>>> import numpy as np
>>> np.set_printoptions(suppress=True, linewidth=120)
>>> data = np.array([[-0.7, -0.9], [0.4, 0.5], [-1.3, -1.1], [1.4, -0.3], [1.1, 1.5]])
>>> proj = data @ np.linalg.solve(data.T @ data, data.T)
>>> np.round(np.linalg.eigvalsh(proj), 3) + 0
array([0., 0., 0., 1., 1.])
>>> np.allclose(proj @ proj, proj)
True
>>> W0 = np.load("dump.npy")
>>> W0
array([[3., 1., 1., 1., 1., 1.],
       [1., 3., 1., 1., 1., 1.],
       [1., 1., 3., 1., 1., 1.],
       [1., 1., 1., 3., 1., 1.],
       [1., 1., 1., 1., 3., 1.],
       [1., 1., 1., 1., 1., 3.]])
>>> Lm = np.linalg.cholesky(W0)
>>> np.round(Lm @ Lm.T, 3)
array([[3., 1., 1., 1., 1., 1.],
       [1., 3., 1., 1., 1., 1.],
       [1., 1., 3., 1., 1., 1.],
       [1., 1., 1., 3., 1., 1.],
       [1., 1., 1., 1., 3., 1.],
       [1., 1., 1., 1., 1., 3.]])
>>> Lm.round(3)
array([[1.732, 0.   , 0.   , 0.   , 0.   , 0.   ],
       [0.577, 1.633, 0.   , 0.   , 0.   , 0.   ],
       [0.577, 0.408, 1.581, 0.   , 0.   , 0.   ],
       [0.577, 0.408, 0.316, 1.549, 0.   , 0.   ],
       [0.577, 0.408, 0.316, 0.258, 1.528, 0.   ],
       [0.577, 0.408, 0.316, 0.258, 0.218, 1.512]])
>>> np.prod(np.diag(Lm)) ** 2, np.round(np.linalg.det(W0), 3)
(np.float64(256.0), np.float64(256.0))
>>> np.round(W0 / np.sqrt(np.outer(np.diag(W0), np.diag(W0))), 3)
array([[1.   , 0.333, 0.333, 0.333, 0.333, 0.333],
       [0.333, 1.   , 0.333, 0.333, 0.333, 0.333],
       [0.333, 0.333, 1.   , 0.333, 0.333, 0.333],
       [0.333, 0.333, 0.333, 1.   , 0.333, 0.333],
       [0.333, 0.333, 0.333, 0.333, 1.   , 0.333],
       [0.333, 0.333, 0.333, 0.333, 0.333, 1.   ]])
>>> np.linalg.eigvalsh(W0).min() > 0
np.True_
>>> J = np.load("block6.npy")
>>> J
array([[-1, -1, -1, -1, -1, -1],
       [-1, -2, -2, -2, -2, -2],
       [-1, -2, -3, -3, -3, -3],
       [-1, -2, -3, -4, -4, -4],
       [-1, -2, -3, -4, -5, -5],
       [-1, -2, -3, -4, -5, -6]])
>>> Y = np.linalg.inv(J)
>>> np.round(np.linalg.cond(J), 3)
np.float64(64.886)
>>> round(float(np.linalg.slogdet(J)[0]), 3)
1.0
>>> Y
array([[-2.,  1., -0., -0., -0., -0.],
       [ 1., -2.,  1., -0., -0., -0.],
       [-0.,  1., -2.,  1., -0., -0.],
       [-0., -0.,  1., -2.,  1., -0.],
       [-0., -0., -0.,  1., -2.,  1.],
       [-0., -0., -0., -0.,  1., -1.]])
>>> (np.abs(Y) > 1e-9).astype(int)
array([[1, 1, 0, 0, 0, 0],
       [1, 1, 1, 0, 0, 0],
       [0, 1, 1, 1, 0, 0],
       [0, 0, 1, 1, 1, 0],
       [0, 0, 0, 1, 1, 1],
       [0, 0, 0, 0, 1, 1]])
>>> np.allclose(Y, J.T)
False
>>> r0 = np.array([-2, -3, 3])
>>> np.correlate(Y[1], Y[2], "full")
array([ 0.,  0.,  1., -4.,  6., -4.,  1.,  0.,  0.,  0.,  0.])
>>> np.polyval(r0, Y[1])
array([-2.,  1., -2.,  3.,  3.,  3.])
